In [1]: import numpy as np

In [2]: np.set_printoptions(precision=1, suppress=True, linewidth=100)

In [3]: K = np.load("sample4.npy")

In [4]: K
Out[4]: 
array([[-0.1,  5.2,  2.5,  1.1],
       [-0.1,  5. ,  3.4,  1.3],
       [ 0.1,  4.8,  2.9,  1. ],
       [ 0.3,  4.7,  2.9,  1.5],
       [-0.5,  4.9,  3.1,  1.3],
       [ 0.2,  4.9,  2.7,  0.9],
       [ 0.4,  5.1,  3.2,  1. ],
       [ 0. ,  5.2,  2.9,  0.9],
       [-0.3,  5. ,  2.5,  1. ],
       [-4.9, -1.8,  4.1,  1.4],
       [-5.3, -2.3,  4.4,  0.9],
       [-5.1, -2. ,  3.8,  0.8],
       [-5.3, -1.5,  3.9,  0.7],
       [-5.5, -2.1,  3.7,  0.7],
       [-4.9, -1.9,  3.5,  1.3],
       [-4.5, -2. ,  4.5,  1.1],
       [-5.6, -1.5,  4.4,  1.1],
       [-5.1, -2.1,  4.6,  1.1],
       [ 0.7, -2.1, -5.3, -0.8],
       [ 0.9, -1.9, -4.5, -1.1],
       [ 0.8, -1.5, -5. , -1.1],
       [ 1.1, -1.8, -4.3, -1.4],
       [ 1.1, -2. , -4.5, -1.6],
       [ 1.3, -1.9, -4.8, -0.8],
       [ 1.2, -1.6, -4.7, -0.6],
       [ 1. , -1.6, -5.4, -1.5],
       [ 0.8, -1.6, -5.3, -1.2]])

In [5]: C2 = np.cov(K, rowvar=False)

In [6]: K.std(axis=0)
Out[6]: array([2.7, 3.2, 4. , 1.1])

In [7]: np.corrcoef(K.T)
Out[7]: 
array([[ 1. ,  0.4, -0.7, -0.6],
       [ 0.4,  1. ,  0.4,  0.5],
       [-0.7,  0.4,  1. ,  1. ],
       [-0.6,  0.5,  1. ,  1. ]])

In [8]: C2
Out[8]: 
array([[ 7.6,  3.4, -7.9, -1.7],
       [ 3.4, 10.8,  4.9,  1.8],
       [-7.9,  4.9, 16.5,  4.2],
       [-1.7,  1.8,  4.2,  1.2]])

In [9]: print(np.polyfit(K[:, 3], K[:, 2], 1))
[ 3.6 -0.5]

In [10]: np.argwhere(np.triu(np.abs(np.corrcoef(K.T)) > 0.8, 1))
Out[10]: array([[2, 3]])

In [11]: np.argsort(-K.std(axis=0).round(6), kind="stable")
Out[11]: array([2, 1, 0, 3])
